% ipython --no-banner

In [1]: import numpy as np

In [2]: from numpy import linalg as LA

In [3]: np.set_printoptions(precision=2, suppress=True, linewidth=120, legacy="1.25")

In [4]: rnd = lambda a: np.round(a, 2) + 0

In [5]: data = np.loadtxt("layer0.csv", delimiter=",")

In [6]: print(rnd(data))
[[-0.73 -0.46  0.11 -0.16 -0.12  0.17  0.28 -0.18 -0.26]
 [-0.15 -0.13 -0.07  0.81 -0.01 -0.53  0.1  -0.02 -0.11]
 [-0.07 -0.13 -0.2  -0.09 -0.71 -0.11 -0.12  0.63  0.1 ]
 [ 0.4  -0.01 -0.07  0.05  0.02  0.19  0.51  0.29 -0.67]
 [-0.15  0.4   0.45  0.15 -0.26  0.12 -0.49 -0.06 -0.51]
 [ 0.36 -0.19 -0.14 -0.24 -0.46 -0.33 -0.04 -0.62 -0.19]
 [ 0.25 -0.67  0.4  -0.08  0.28 -0.16 -0.38  0.23 -0.11]
 [ 0.15 -0.32 -0.34  0.42 -0.12  0.68 -0.28 -0.18  0.05]
 [ 0.22 -0.05  0.67  0.21 -0.34  0.19  0.4  -0.08  0.39]]

In [7]: # orthonormal columns

In [8]: print(rnd(LA.norm(data[0] - data[4])))
1.41

In [9]: print(rnd(LA.norm(data, axis=0)))
[1. 1. 1. 1. 1. 1. 1. 1. 1.]

In [10]: print(rnd(LA.norm(data[0], 1)), rnd(LA.norm(data[0], np.inf)))
2.47 0.73

In [11]: T = np.stack([data, 5 * data, data[::-1]])

In [12]: print(T.shape)
(3, 9, 9)

In [13]: print(rnd(np.einsum("bij,cij->bc", T, T)))
[[  9.  45.   1.]
 [ 45. 225.   5.]
 [  1.   5.   9.]]

In [14]: print(LA.matrix_rank(T.reshape(3, -1)))
2

In [15]: print((T @ data.T).shape)
(3, 9, 9)

In [16]: print(rnd(LA.norm(T, axis=(1, 2))))
[ 3. 15.  3.]

In [17]: print(LA.matrix_rank(T))
[9 9 9]

In [18]: vec = np.array([0, -5, 2, -4, -2, -2, 1, 4, 5])

In [19]: print(rnd(data.T @ (data @ vec)))
[ 0. -5.  2. -4. -2. -2.  1.  4.  5.]

In [20]: print([p for p in range(1, 25) if np.allclose(LA.matrix_power(data, p), np.eye(9))])
[]

In [21]: print(rnd(LA.inv(data)))
[[-0.73 -0.15 -0.07  0.4  -0.15  0.36  0.25  0.15  0.22]
 [-0.46 -0.13 -0.13 -0.01  0.4  -0.19 -0.67 -0.32 -0.05]
 [ 0.11 -0.07 -0.2  -0.07  0.45 -0.14  0.4  -0.34  0.67]
 [-0.16  0.81 -0.09  0.05  0.15 -0.24 -0.08  0.42  0.21]
 [-0.12 -0.01 -0.71  0.02 -0.26 -0.46  0.28 -0.12 -0.34]
 [ 0.17 -0.53 -0.11  0.19  0.12 -0.33 -0.16  0.68  0.19]
 [ 0.28  0.1  -0.12  0.51 -0.49 -0.04 -0.38 -0.28  0.4 ]
 [-0.18 -0.02  0.63  0.29 -0.06 -0.62  0.23 -0.18 -0.08]
 [-0.26 -0.11  0.1  -0.67 -0.51 -0.19 -0.11  0.05  0.39]]
